$ python3 -q
>>> import numpy as np
>>> np.set_printoptions(precision=1, suppress=True, linewidth=120, floatmode="fixed")
>>> K = np.array([[0.8, 0.3, -0.1],
...     [-0.4, -0.9, 0.0],
...     [0.4, 0.0, -0.3],
...     [0.2, -0.7, -1.7],
...     [-0.1, -0.3, 0.7],
...     [2.6, 0.9, -0.7],
...     [-0.3, -0.4, -0.6],
...     [-0.8, -1.4, -0.9],
...     [0.3, -0.9, 0.0],
...     [-0.1, 1.7, -0.8],
...     [1.3, -0.4, -0.3],
...     [0.8, -0.7, 0.0],
...     [-0.6, 0.7, 0.6],
...     [0.1, -0.7, 1.2],
...     [-1.7, 1.5, -0.8],
...     [-0.9, 1.8, -0.7],
...     [1.1, -0.6, -0.3],
...     [-1.1, 1.9, -0.2],
...     [-0.1, -1.7, 1.8],
...     [-1.8, 1.4, 0.4]])
>>> K[18] *= 10
>>> print(K)
[[  0.8   0.3  -0.1]
 [ -0.4  -0.9   0.0]
 [  0.4   0.0  -0.3]
 [  0.2  -0.7  -1.7]
 [ -0.1  -0.3   0.7]
 [  2.6   0.9  -0.7]
 [ -0.3  -0.4  -0.6]
 [ -0.8  -1.4  -0.9]
 [  0.3  -0.9   0.0]
 [ -0.1   1.7  -0.8]
 [  1.3  -0.4  -0.3]
 [  0.8  -0.7   0.0]
 [ -0.6   0.7   0.6]
 [  0.1  -0.7   1.2]
 [ -1.7   1.5  -0.8]
 [ -0.9   1.8  -0.7]
 [  1.1  -0.6  -0.3]
 [ -1.1   1.9  -0.2]
 [ -1.0 -17.0  18.0]
 [ -1.8   1.4   0.4]]
>>> Z = K[[0, 15]].astype(float)
>>> for _ in range(4):
...     lab = np.linalg.norm(K[:, None] - Z, axis=-1).argmin(axis=1)
...     Z = np.array([K[lab == j].mean(axis=0) for j in range(2)])
... 
>>> print(lab)
[1 1 1 1 1 1 1 1 1 1 1 1 1 0 1 1 1 1 0 1]
>>> print(Z[1] - Z[0])
[ 0.4  9.1 -9.9]
>>> print(np.bincount(lab))
[ 2 18]
>>> print(Z.round(1) + 0)
[[-0.4 -8.8  9.6]
 [ 0.0  0.2 -0.3]]
>>> x0 = np.array([-1, 1, 5])
>>> print((K * x0).sum(axis=1))
[-1.0 -0.5 -1.9 -9.4  3.3 -5.2 -3.1 -5.1 -1.2 -2.2 -3.2 -1.5  4.3  5.2 -0.8 -0.8 -3.2  2.0 74.0  5.2]
>>> print(np.sign((K @ x0).round(6)))
[-1.0 -1.0 -1.0 -1.0  1.0 -1.0 -1.0 -1.0 -1.0 -1.0 -1.0 -1.0  1.0  1.0 -1.0 -1.0 -1.0  1.0  1.0  1.0]
>>> print(K @ (2 * x0))
[ -2.0  -1.0  -3.8 -18.8   6.6 -10.4  -6.2 -10.2  -2.4  -4.4  -6.4  -3.0   8.6  10.4  -1.6  -1.6  -6.4   4.0 148.0
  10.4]
>>> print((K @ x0).argmax())
18
>>> print(np.einsum("ij,j->i", K, x0))
[-1.0 -0.5 -1.9 -9.4  3.3 -5.2 -3.1 -5.1 -1.2 -2.2 -3.2 -1.5  4.3  5.2 -0.8 -0.8 -3.2  2.0 74.0  5.2]
>>> print(np.linalg.norm(K @ x0) <= np.linalg.norm(K, 2) * np.linalg.norm(x0) + 1e-9)
True
>>> print(K * x0)
[[ -0.8   0.3  -0.5]
 [  0.4  -0.9   0.0]
 [ -0.4   0.0  -1.5]
 [ -0.2  -0.7  -8.5]
 [  0.1  -0.3   3.5]
 [ -2.6   0.9  -3.5]
 [  0.3  -0.4  -3.0]
 [  0.8  -1.4  -4.5]
 [ -0.3  -0.9   0.0]
 [  0.1   1.7  -4.0]
 [ -1.3  -0.4  -1.5]
 [ -0.8  -0.7   0.0]
 [  0.6   0.7   3.0]
 [ -0.1  -0.7   6.0]
 [  1.7   1.5  -4.0]
 [  0.9   1.8  -3.5]
 [ -1.1  -0.6  -1.5]
 [  1.1   1.9  -1.0]
 [  1.0 -17.0  90.0]
 [  1.8   1.4   2.0]]
>>> print(np.round(np.linalg.norm(K) ** 2 / np.linalg.norm(K, 2) ** 2, 1))
1.1
>>> print(np.round(np.linalg.norm(K, 2), 1))
25.1
>>> print(np.linalg.norm(K, axis=1))
[ 0.9  1.0  0.5  1.8  0.8  2.8  0.8  1.8  0.9  1.9  1.4  1.1  1.1  1.4  2.4  2.1  1.3  2.2 24.8  2.3]
>>> print(np.linalg.norm(K, axis=1).argmax())
18
>>> m1 = np.load("data.npy")
>>> print(m1)
[[  9.7  13.8  -0.4]
 [-20.7 -24.6   7.9]
 [  2.4   1.1  -3.5]
 [ -2.1   0.0   4.0]
 [-31.8 -33.0  14.9]
 [-18.4 -23.6   4.7]
 [ 18.4  25.0  -4.4]
 [  8.1  10.5  -0.4]
 [ 21.7  24.9  -6.6]
 [ -5.3  -1.5   2.5]
 [-13.3 -13.0   7.5]]
>>> Xs = m1 - m1.mean(axis=0)
>>> evecs = np.linalg.svd(Xs)[2][:1]
>>> out = Xs - Xs @ evecs.T @ evecs
>>> print(np.round(np.diag(evecs.T @ evecs), 1) + 0)
[0.4 0.5 0.0]
>>> print((Xs @ evecs.T).std(axis=0))
[25.5]
>>> print(round(float(np.linalg.norm(out) / np.linalg.norm(Xs)), 1))
0.1
>>> print(out.std(axis=0))
[0.9 1.3 2.2]
>>> print(np.cov(Xs @ evecs.T, rowvar=False))
712.5646906146527
>>> mat = np.loadtxt("run15.csv", delimiter=",")
>>> print(mat)
[[-3.4 -1.7  0.4]
 [-2.9 -1.4 -1.3]
 [ 1.0 -1.1 -6.6]
 [-1.4 -1.3 -2.0]
 [-1.3  1.3 -6.8]
 [-1.9  1.7 -8.1]
 [-4.4 -0.2 -2.8]
 [-3.0 -2.2  0.0]
 [ 0.4 -1.3 -8.0]
 [-0.1  0.6 -7.9]
 [-0.2 -0.1 -7.5]
 [-3.9 -0.3 -0.4]
 [ 0.1 -0.3 -5.2]
 [-1.1 -2.5 -2.5]
 [-0.7 -0.4 -7.6]
 [-1.6 -3.9 -2.4]
 [-2.1 -0.2 -6.7]]
>>> d = np.linalg.norm(mat[:, None] - mat[None], axis=-1)
>>> print(np.unravel_index(d.round(6).argmax(), d.shape))
(np.int64(0), np.int64(5))
>>> print(np.linalg.norm(mat, axis=1))
[3.8 3.5 6.8 2.8 7.0 8.5 5.2 3.7 8.1 7.9 7.5 3.9 5.2 3.7 7.6 4.9 7.0]
>>> print((d + 1e9 * np.eye(17)).round(6).argmin(axis=1))
[ 7  7  8 13  5  4  1  0 10 10 14  0  2  3 10 13 14]
>>> print(np.flatnonzero(d[12] < d.mean() / 2))
[ 2 12]
>>> print(d.shape)
(17, 17)
>>> print(np.linalg.matrix_rank(d ** 2))
5
>>> Xs = mat - mat.mean(axis=0)
>>> evecs = np.linalg.svd(Xs)[2][:1]
>>> out = Xs - Xs @ evecs.T @ evecs
>>> print((Xs @ evecs.T).std(axis=0))
[3.4]
>>> print(np.diag(evecs.T @ evecs))
[0.1 0.1 0.8]
>>> Q, R = np.linalg.qr(mat)
>>> print(np.round(Q @ R, 1) + 0)
[[-3.4 -1.7  0.4]
 [-2.9 -1.4 -1.3]
 [ 1.0 -1.1 -6.6]
 [-1.4 -1.3 -2.0]
 [-1.3  1.3 -6.8]
 [-1.9  1.7 -8.1]
 [-4.4 -0.2 -2.8]
 [-3.0 -2.2  0.0]
 [ 0.4 -1.3 -8.0]
 [-0.1  0.6 -7.9]
 [-0.2 -0.1 -7.5]
 [-3.9 -0.3 -0.4]
 [ 0.1 -0.3 -5.2]
 [-1.1 -2.5 -2.5]
 [-0.7 -0.4 -7.6]
 [-1.6 -3.9 -2.4]
 [-2.1 -0.2 -6.7]]
>>> print(np.abs(np.diag(R)))
[ 9.0  5.9 21.1]
>>> print(Q.round(1) + 0)
[[-0.4 -0.1  0.1]
 [-0.3 -0.1  0.0]
 [ 0.1 -0.2 -0.3]
 [-0.2 -0.2  0.0]
 [-0.1  0.3 -0.3]
 [-0.2  0.4 -0.3]
 [-0.5  0.2  0.0]
 [-0.3 -0.2  0.1]
 [ 0.0 -0.2 -0.4]
 [ 0.0  0.1 -0.4]
 [ 0.0  0.0 -0.3]
 [-0.4  0.1  0.1]
 [ 0.0 -0.1 -0.2]
 [-0.1 -0.4 -0.1]
 [-0.1  0.0 -0.3]
 [-0.2 -0.6 -0.1]
 [-0.2  0.1 -0.2]]
>>> Z = Q[[14, 16]].astype(float)
>>> for _ in range(5):
...     lab = np.linalg.norm(Q[:, None] - Z, axis=-1).argmin(axis=1)
...     Z = np.array([Q[lab == j].mean(axis=0) for j in range(2)])
... 
>>> print(lab)
[1 1 0 1 1 1 1 1 0 0 0 1 0 0 0 0 1]
>>> print(np.abs(Z[1] - Z[0]).argmax())
0
>>> print(np.bincount(lab))
[8 9]
>>> E = np.load("sample19.npy")
>>> print(E)
[[ 0.9  0.9 -0.3  0.2]
 [ 0.9  0.9 -0.3  0.2]
 [-0.3 -0.3  1.0  0.3]
 [ 0.2  0.2  0.3  0.2]]
>>> vals, evecs = np.linalg.eigh(E)
>>> x0 = np.array([-1, 0, -2, -1])
>>> print(np.round(np.abs(E).sum(axis=1).max(), 1), np.round(np.abs(vals).max(), 1))
2.3 2.0
>>> print(round(x0 @ E @ x0, 1))
5.5
>>> print(evecs * np.maximum(vals, 0) @ evecs.T)
[[ 0.9  0.9 -0.3  0.2]
 [ 0.9  0.9 -0.3  0.2]
 [-0.3 -0.3  1.0  0.3]
 [ 0.2  0.2  0.3  0.2]]
>>> print(np.round(x0 @ E @ x0 / (x0 @ x0), 1), np.round(vals[0], 1), round(vals[-1], 1))
0.9 0.0 2.0
>>> print(evecs * np.abs(vals) @ evecs.T)
[[ 0.9  0.9 -0.3  0.2]
 [ 0.9  0.9 -0.3  0.2]
 [-0.3 -0.3  1.0  0.3]
 [ 0.2  0.2  0.3  0.2]]
>>> rng = np.random.default_rng(8071)
>>> lab = rng.integers(0, 3, 3)
>>> arr = np.array([[2, 0, 0], [1, 0, 2], [2, 2, 1]]) * (lab[:, None] == lab)
>>> print(arr)
[[2 0 0]
 [1 0 2]
 [2 2 1]]
>>> t = np.radians(120)
>>> R = np.eye(3)
>>> R[2, 2] = R[0, 0] = np.cos(t)
>>> R[2, 0], R[0, 2] = -np.sin(t), np.sin(t)
>>> print(R)
[[-0.5  0.0  0.9]
 [ 0.0  1.0  0.0]
 [-0.9  0.0 -0.5]]
>>> out = arr @ R.T
>>> print(out)
[[-1.0  0.0 -1.7]
 [ 1.2  0.0 -1.9]
 [-0.1  2.0 -2.2]]
>>> print(np.allclose(arr @ arr.T, out @ out.T))
True
>>> print(np.abs(out - arr).max(axis=0))
[3.0 0.0 3.9]
>>> W0 = np.array([[-2, 2], [2, -2]])
>>> rk = np.linalg.matrix_rank(W0)
>>> print(rk)
1
>>> N = np.linalg.svd(W0)[2][rk:].T
>>> print(np.round(W0 @ N, 1) + 0)
[[0.0]
 [0.0]]
>>> print(N[:, 0] / N[np.abs(N[:, 0]).round(6).argmax(), 0])
[1.0 1.0]
>>> print(N.shape)
(2, 1)
>>> print([int(np.linalg.matrix_rank(np.delete(W0, i, axis=0))) for i in range(2)])
[1, 1]
>>> print([int(np.linalg.matrix_rank(W0[:i])) for i in range(1, len(W0) + 1)])
[1, 1]
>>> vals, evecs = np.linalg.eigh(W0)
>>> x0 = np.array([1, 2])
>>> print(evecs * np.maximum(vals, 0) @ evecs.T)
[[0.0 0.0]
 [0.0 0.0]]
>>> print(evecs * np.abs(vals) @ evecs.T)
[[ 2.0 -2.0]
 [-2.0  2.0]]
>>> print((np.sign(evecs[:, -1].round(6)) == np.sign(evecs[0, -1].round(6))).astype(int))
[1 1]
>>> print(x0 @ W0 @ x0 / (x0 @ x0), vals[0], vals[-1])
-0.4 -4.0 0.0
>>> print(np.linalg.eigvalsh(W0[1:, 1:]))
[-2.0]
>>> print(x0 @ W0 @ x0)
-2
